$ python3 -q
>>> import numpy as np
>>> np.set_printoptions(precision=2, suppress=True, linewidth=160)
>>> rnd = lambda a: np.round(a, 2) + 0
>>> X = np.loadtxt("run6.csv", delimiter=",")
>>> print(X)
[[-1.  2. -1.  1.  0.  2.  3.  3.  3. -1.  2.  1.  1.]
 [-5. -2. -5. -3. -4. -2. -1. -1. -1. -5. -2. -3. -3.]
 [ 0.  3.  0.  2.  1.  3.  4.  4.  4.  0.  3.  2.  2.]
 [ 0.  3.  0.  2.  1.  3.  4.  4.  4.  0.  3.  2.  2.]
 [-7. -4. -7. -5. -6. -4. -3. -3. -3. -7. -4. -5. -5.]
 [-2.  1. -2.  0. -1.  1.  2.  2.  2. -2.  1.  0.  0.]
 [ 2.  5.  2.  4.  3.  5.  6.  6.  6.  2.  5.  4.  4.]
 [-6. -3. -6. -4. -5. -3. -2. -2. -2. -6. -3. -4. -4.]]
>>> Uu, sv, Vh = np.linalg.svd(X)
>>> print(rnd(sv))
[31.1  14.83  0.    0.    0.    0.    0.    0.  ]
>>> M2 = Uu[:, :2] @ np.diag(sv[:2]) @ Vh[:2]
>>> rnd(M2)
array([[-1.,  2., -1.,  1.,  0.,  2.,  3.,  3.,  3., -1.,  2.,  1.,  1.],
       [-5., -2., -5., -3., -4., -2., -1., -1., -1., -5., -2., -3., -3.],
       [ 0.,  3.,  0.,  2.,  1.,  3.,  4.,  4.,  4.,  0.,  3.,  2.,  2.],
       [ 0.,  3.,  0.,  2.,  1.,  3.,  4.,  4.,  4.,  0.,  3.,  2.,  2.],
       [-7., -4., -7., -5., -6., -4., -3., -3., -3., -7., -4., -5., -5.],
       [-2.,  1., -2.,  0., -1.,  1.,  2.,  2.,  2., -2.,  1.,  0.,  0.],
       [ 2.,  5.,  2.,  4.,  3.,  5.,  6.,  6.,  6.,  2.,  5.,  4.,  4.],
       [-6., -3., -6., -4., -5., -3., -2., -2., -2., -6., -3., -4., -4.]])
>>> np.linalg.matrix_rank(X, rtol=0.05)
np.int64(2)
>>> C2 = X.T @ X
>>> rnd(np.linalg.eigvalsh(C2)[::-1])
array([966.97, 220.03,   0.  ,   0.  ,   0.  ,   0.  ,   0.  ,   0.  ,   0.  ,   0.  ,   0.  ,   0.  ,   0.  ])
>>> rnd(np.linalg.svd(X, compute_uv=False) ** 2)
array([966.97, 220.03,   0.  ,   0.  ,   0.  ,   0.  ,   0.  ,   0.  ])
>>> np.trace(C2), (X ** 2).sum()
(np.float64(1187.0), np.float64(1187.0))
>>> blk = np.stack([X, 5 * X, X[::-1]])
>>> blk.sum(axis=0)
array([[-12.,   9., -12.,   2.,  -5.,   9.,  16.,  16.,  16., -12.,   9.,   2.,   2.],
       [-28.,  -7., -28., -14., -21.,  -7.,   0.,   0.,   0., -28.,  -7., -14., -14.],
       [ -2.,  19.,  -2.,  12.,   5.,  19.,  26.,  26.,  26.,  -2.,  19.,  12.,  12.],
       [ -7.,  14.,  -7.,   7.,   0.,  14.,  21.,  21.,  21.,  -7.,  14.,   7.,   7.],
       [-42., -21., -42., -28., -35., -21., -14., -14., -14., -42., -21., -28., -28.],
       [-12.,   9., -12.,   2.,  -5.,   9.,  16.,  16.,  16., -12.,   9.,   2.,   2.],
       [  7.,  28.,   7.,  21.,  14.,  28.,  35.,  35.,  35.,   7.,  28.,  21.,  21.],
       [-37., -16., -37., -23., -30., -16.,  -9.,  -9.,  -9., -37., -16., -23., -23.]])
>>> t = np.radians(30)
>>> R = np.eye(13)
>>> R[10, 10] = R[12, 12] = np.cos(t)
>>> R[10, 12], R[12, 10] = -np.sin(t), np.sin(t)
>>> M2 = X @ R.T
>>> np.allclose(X @ X.T, M2 @ M2.T)
True
>>> np.unique(X.round(6), axis=0).shape
(7, 13)
>>> print(np.allclose(X[:-1].T @ np.linalg.lstsq(X[:-1].T, X[-1])[0], X[-1]))
True
>>> K = np.loadtxt("case10.csv", delimiter=",")
>>> K
array([[  0.,   2.,   0.,   1.,  -2.,  -2.,   1.,   2.,   0.,  -1.],
       [  2.,   2.,   0.,   3.,  -2.,  -2.,   1.,   2.,  -2.,  -1.],
       [  3.,   3.,   0.,   3.,  -2.,  -2.,   0.,   2.,   0.,   1.],
       [  3.,   5.,   1.,   1.,  -4.,  -1.,  -2.,   1.,   1.,   3.],
       [  4.,   4.,  -1.,   0.,  -6.,   1.,  -4.,  -1.,   1.,   2.],
       [  5.,   6.,  -2.,   2.,  -5.,   3.,  -5.,   0.,   3.,   3.],
       [  4.,   6.,  -3.,   3.,  -3.,   3.,  -7.,  -1.,   1.,   1.],
       [  4.,   8.,  -2.,   1.,  -1.,   1.,  -8.,   0.,   1.,  -1.],
       [  3.,  10.,  -2.,   0.,   0.,  -1.,  -6.,  -2.,   0.,  -1.],
       [  1.,  11.,  -4.,  -1.,   0.,  -2.,  -5.,  -3.,   0.,  -1.],
       [  2.,  10.,  -3.,  -1.,   2.,  -3.,  -7.,  -4.,  -2.,  -3.],
       [  1.,  10.,  -1.,  -2.,   0.,  -3.,  -7.,  -2.,  -2.,  -3.],
       [ -1.,   8.,  -3.,  -4.,   1.,  -1.,  -8.,  -3.,  -1.,  -5.],
       [ -3.,   7.,  -3.,  -5.,  -1.,  -2.,  -8.,  -1.,  -2.,  -7.],
       [ -1.,   7.,  -3.,  -3.,  -1.,  -2.,  -6.,   1.,  -2.,  -7.],
       [  0.,   7.,  -1.,  -2.,  -1.,  -1.,  -8.,   3.,  -4.,  -7.],
       [ -2.,   7.,   1.,  -1.,   1.,  -3., -10.,   2.,  -4.,  -8.],
       [ -2.,   5.,   2.,  -2.,   3.,  -2., -11.,   4.,  -6.,  -7.],
       [ -1.,   7.,   0.,  -2.,   4.,  -1., -13.,   3.,  -6.,  -7.],
       [  1.,   8.,   2.,  -4.,   6.,  -2., -15.,   4.,  -6.,  -6.],
       [  3.,   6.,   3.,  -2.,   4.,   0., -17.,   6.,  -4.,  -4.],
       [  3.,   7.,   4.,  -1.,   5.,   1., -18.,   5.,  -3.,  -3.],
       [  2.,   8.,   5.,  -1.,   4.,   2., -18.,   4.,  -2.,  -4.],
       [  4.,   9.,   5.,  -2.,   3.,   3., -18.,   3.,  -4.,  -2.],
       [  4.,  11.,   3.,  -3.,   3.,   4., -17.,   1.,  -4.,   0.],
       [  4.,   9.,   5.,  -4.,   5.,   6., -19.,   1.,  -6.,   0.],
       [  6.,  10.,   3.,  -5.,   6.,   4., -19.,   3.,  -5.,  -1.],
       [  5.,  12.,   5.,  -3.,   7.,   2., -20.,   1.,  -6.,  -3.],
       [  7.,  12.,   3.,  -3.,   8.,   3., -18.,  -1.,  -8.,  -5.]])
>>> dist = np.linalg.norm(K[:, None] - K[None], axis=-1)
>>> rnd(dist[:5, :5])
array([[0.  , 3.46, 4.36, 7.14, 9.54],
       [3.46, 0.  , 3.32, 7.42, 9.75],
       [4.36, 3.32, 0.  , 4.9 , 8.  ],
       [7.14, 7.42, 4.9 , 0.  , 4.9 ],
       [9.54, 9.75, 8.  , 4.9 , 0.  ]])
>>> dist.shape
(29, 29)
>>> print(np.flatnonzero(dist[28] < dist.mean() / 2))
[27 28]
>>> q, R = np.linalg.qr(K)
>>> q.shape, R.shape
((29, 10), (10, 10))
>>> print(rnd(np.abs(np.diag(R))))
[17.64 31.2  14.06  8.53 10.74  7.93 12.18  6.34  6.77  5.62]
>>> rnd(np.trace(q @ q.T))
np.float64(10.0)
>>> np.allclose(R.T @ R, K.T @ K)
True
>>> blk = K.reshape(29, 2, -1)
>>> blk[:, 0]
array([[ 0.,  2.,  0.,  1., -2.],
       [ 2.,  2.,  0.,  3., -2.],
       [ 3.,  3.,  0.,  3., -2.],
       [ 3.,  5.,  1.,  1., -4.],
       [ 4.,  4., -1.,  0., -6.],
       [ 5.,  6., -2.,  2., -5.],
       [ 4.,  6., -3.,  3., -3.],
       [ 4.,  8., -2.,  1., -1.],
       [ 3., 10., -2.,  0.,  0.],
       [ 1., 11., -4., -1.,  0.],
       [ 2., 10., -3., -1.,  2.],
       [ 1., 10., -1., -2.,  0.],
       [-1.,  8., -3., -4.,  1.],
       [-3.,  7., -3., -5., -1.],
       [-1.,  7., -3., -3., -1.],
       [ 0.,  7., -1., -2., -1.],
       [-2.,  7.,  1., -1.,  1.],
       [-2.,  5.,  2., -2.,  3.],
       [-1.,  7.,  0., -2.,  4.],
       [ 1.,  8.,  2., -4.,  6.],
       [ 3.,  6.,  3., -2.,  4.],
       [ 3.,  7.,  4., -1.,  5.],
       [ 2.,  8.,  5., -1.,  4.],
       [ 4.,  9.,  5., -2.,  3.],
       [ 4., 11.,  3., -3.,  3.],
       [ 4.,  9.,  5., -4.,  5.],
       [ 6., 10.,  3., -5.,  6.],
       [ 5., 12.,  5., -3.,  7.],
       [ 7., 12.,  3., -3.,  8.]])
